$ python3 -q
>>> import numpy as np
>>> import numpy.linalg as la
>>> np.set_printoptions(precision=2, suppress=True, linewidth=160)
>>> F = np.loadtxt("dump.csv", delimiter=",")
>>> F
array([[-11.91,  20.74,  -6.74,  -2.45,  -7.68],
       [ -6.31,  13.19,  -2.48,  -0.48,  -4.66],
       [ -4.74,  10.94,  -1.35,   0.03,  -3.85],
       [ -3.93,   9.75,  -0.8 ,   0.27,  -3.45],
       [ -1.88,   6.53,   0.52,   0.82,  -2.43],
       [  0.12,   2.66,   1.41,   1.08,  -1.39],
       [  0.52,   1.03,   1.17,   0.81,  -0.92],
       [ -0.32,  -0.11,  -0.45,  -0.3 ,   0.54],
       [ -1.05,  -0.93,  -1.07,  -1.02,   7.63],
       [  0.61,  -2.85,   1.14,  -0.12,  15.17],
       [  0.93,  -3.17,   1.54,   0.06,  16.22],
       [  1.05,  -3.3 ,   1.7 ,   0.13,  16.62]])
>>> F @ la.pinv(F) @ F
array([[-11.91,  20.74,  -6.74,  -2.45,  -7.68],
       [ -6.31,  13.19,  -2.48,  -0.48,  -4.66],
       [ -4.74,  10.94,  -1.35,   0.03,  -3.85],
       [ -3.93,   9.75,  -0.8 ,   0.27,  -3.45],
       [ -1.88,   6.53,   0.52,   0.82,  -2.43],
       [  0.12,   2.66,   1.41,   1.08,  -1.39],
       [  0.52,   1.03,   1.17,   0.81,  -0.92],
       [ -0.32,  -0.11,  -0.45,  -0.3 ,   0.54],
       [ -1.05,  -0.93,  -1.07,  -1.02,   7.63],
       [  0.61,  -2.85,   1.14,  -0.12,  15.17],
       [  0.93,  -3.17,   1.54,   0.06,  16.22],
       [  1.05,  -3.3 ,   1.7 ,   0.13,  16.62]])
>>> np.unique(F.round(6), axis=0).shape
(12, 5)
>>> J = np.load("run18.npy")
>>> J
array([[ 1, -1,  1, -1,  1, -1,  1, -1],
       [ 1,  1,  1,  1,  1,  1,  1,  1],
       [ 1,  1, -1, -1,  1,  1, -1, -1]])
>>> u, g = J[2], J[1]
>>> u @ u
np.int64(8)
>>> pr = (u @ g) / (u @ u) * u
>>> np.outer(u, g)
array([[ 1,  1,  1,  1,  1,  1,  1,  1],
       [ 1,  1,  1,  1,  1,  1,  1,  1],
       [-1, -1, -1, -1, -1, -1, -1, -1],
       [-1, -1, -1, -1, -1, -1, -1, -1],
       [ 1,  1,  1,  1,  1,  1,  1,  1],
       [ 1,  1,  1,  1,  1,  1,  1,  1],
       [-1, -1, -1, -1, -1, -1, -1, -1],
       [-1, -1, -1, -1, -1, -1, -1, -1]])
>>> round(la.norm(u + g) ** 2 + la.norm(u - g) ** 2, 2)
np.float64(32.0)
>>> la.matrix_rank(np.outer(u, g))
np.int64(1)
>>> rng = np.random.default_rng(60328)
>>> B = J + rng.integers(-2, 3, (3, 2)) @ rng.integers(-2, 3, (2, 8))
>>> B
array([[ 3, -5, -1,  3, -3, -5,  5,  3],
       [ 3, -3, -1,  7, -1, -1,  5,  6],
       [ 0,  3,  0, -7, -1, -1, -3, -5]])
>>> B - J
array([[ 2, -4, -2,  4, -4, -4,  4,  4],
       [ 2, -4, -2,  6, -2, -2,  4,  5],
       [-1,  2,  1, -6, -2, -2, -2, -4]])
>>> np.round(la.svd(B - J, compute_uv=False), 2) + 0
array([15.59,  6.31,  0.  ])
>>> la.matrix_rank(B - J, tol=1e-8)
np.int64(2)
>>> np.abs(B - J).sum(axis=1)
array([28, 27, 20])
>>> B = J / la.norm(J, axis=1, keepdims=True)
>>> G = B @ B.T
>>> np.argwhere(np.triu(np.abs(G) > 0.95, 1))
array([], shape=(0, 2), dtype=int64)
>>> (np.abs(G) > 0.9).astype(int)
array([[1, 0, 0],
       [0, 1, 0],
       [0, 0, 1]])
>>> M = np.load("w.npy")
>>> M
array([[ 1, -1,  1],
       [ 1,  0,  0],
       [ 1,  1,  1],
       [ 1,  2,  4]])
>>> vec = np.array([1, -3, 0])
>>> rhs = M @ vec
>>> np.round(la.solve(M.T @ M, M.T @ rhs), 2) + 0
array([ 1., -3.,  0.])
>>> rhs = rhs + 0.02 * rng.normal(size=4)
>>> rhs
array([ 4.  ,  0.98, -1.99, -5.  ])
>>> beta, *_ = la.lstsq(M, rhs)
>>> beta.round(2) + 0
array([ 0.99, -3.  ,  0.  ])
>>> beta.round()
array([ 1., -3.,  0.])
>>> np.round(M.T @ (rhs - M @ beta), 2) + 0
array([0., 0., 0.])
>>> np.round(la.norm(rhs - M @ beta), 2)
np.float64(0.02)
>>> [round(float(la.norm(la.solve(M.T @ M + lam * np.eye(3), M.T @ rhs))), 2) for lam in (0, 1, 10, 100)]
[3.16, 2.36, 0.93, 0.2]
>>> hat = M @ la.solve(M.T @ M, M.T)
>>> hat
array([[ 0.95,  0.15, -0.15,  0.05],
       [ 0.15,  0.55,  0.45, -0.15],
       [-0.15,  0.45,  0.55,  0.15],
       [ 0.05, -0.15,  0.15,  0.95]])
>>> np.round(la.eigvalsh(hat), 2) + 0
array([0., 1., 1., 1.])
>>> la.matrix_rank(np.eye(4) - hat)
np.int64(1)
>>> r = la.matrix_rank(hat)
>>> r
np.int64(3)
>>> null = la.svd(hat)[2][r:].T
>>> [int(la.matrix_rank(np.delete(hat, i, axis=0))) for i in range(4)]
[3, 3, 3, 3]
>>> [int(la.matrix_rank(hat[:i])) for i in range(1, len(hat) + 1)]
[1, 2, 3, 3]
>>> [int(la.matrix_rank(hat[:, :j + 1])) for j in range(4)]
[1, 2, 3, 3]
>>> null @ null.T
array([[ 0.05, -0.15,  0.15, -0.05],
       [-0.15,  0.45, -0.45,  0.15],
       [ 0.15, -0.45,  0.45, -0.15],
       [-0.05,  0.15, -0.15,  0.05]])
>>> t = np.radians(120)
>>> r_ = np.eye(3)
>>> r_[0, 0] = r_[1, 1] = np.cos(t)
>>> r_[0, 1], r_[1, 0] = -np.sin(t), np.sin(t)
>>> r_
array([[-0.5 , -0.87,  0.  ],
       [ 0.87, -0.5 ,  0.  ],
       [ 0.  ,  0.  ,  1.  ]])
>>> B = M @ r_.T
>>> np.allclose(M @ M.T, B @ B.T)
True
>>> np.abs(B - M).max(axis=0)
array([3.23, 2.37, 0.  ])
>>> B
array([[ 0.37,  1.37,  1.  ],
       [-0.5 ,  0.87,  0.  ],
       [-1.37,  0.37,  1.  ],
       [-2.23, -0.13,  4.  ]])
>>> feats = np.load("case3.npy")
>>> feats
array([[ 0,  0,  0,  0,  0],
       [ 0,  0,  0,  0,  0],
       [ 2,  0,  0,  0,  3],
       [ 0,  0,  0,  0,  0],
       [ 0,  0,  0,  0,  0],
       [ 0,  0,  0,  0,  0],
       [ 0,  9,  0, 10,  9],
       [ 0,  0,  0,  0,  0],
       [ 0,  3,  0,  4,  4],
       [ 1,  1,  0,  2,  4],
       [ 0,  1,  0,  2,  1],
       [ 4,  0,  0,  0,  5]])
>>> np.round(np.trace(la.pinv(feats) @ feats), 2)
np.float64(4.0)
>>> np.abs(np.diag(la.qr(feats)[1])) > 1e-9
array([ True,  True, False,  True,  True])
>>> np.unique(feats.round(6), axis=0).shape
(7, 5)
>>> la.lstsq(feats[:-1].T, feats[-1])[2]
np.int32(4)
>>> Uu, sv, Vt = la.svd(feats)
>>> V = Vt[:(sv > 1e-8).sum()]
>>> vec = feats[6] + -3 * feats[11] + rng.integers(2) * np.eye(5)[3]
>>> vec
array([-12.,   9.,   0.,  10.,  -6.])
>>> la.matrix_rank(np.vstack([feats, vec]))
np.int64(4)
>>> np.allclose(V.T @ V @ vec, vec)
True
>>> round(la.norm(vec - V.T @ V @ vec), 2)
np.float64(0.0)
>>> G = feats.T @ feats
>>> (feats @ feats.T).shape
(12, 12)
>>> G
array([[ 21,   1,   0,   2,  30],
       [  1,  92,   0, 106,  98],
       [  0,   0,   0,   0,   0],
       [  2, 106,   0, 124, 116],
       [ 30,  98,   0, 116, 148]])
>>> np.trace(G), (feats ** 2).sum()
(np.int64(385), np.int64(385))
>>> np.diag(G)
array([ 21,  92,   0, 124, 148])
>>> np.allclose(G, G.T)
True
>>> la.matrix_rank(G)
np.int64(4)
>>> la.matrix_rank(feats, rtol=0.1)
np.int64(2)
>>> round(float(la.norm(feats, 2) / la.norm(feats)), 2)
0.94
>>> la.cond(feats) > 100
np.True_
>>> np.argsort(-la.norm(feats, axis=0).round(6), kind="stable")[:3]
array([4, 3, 1])
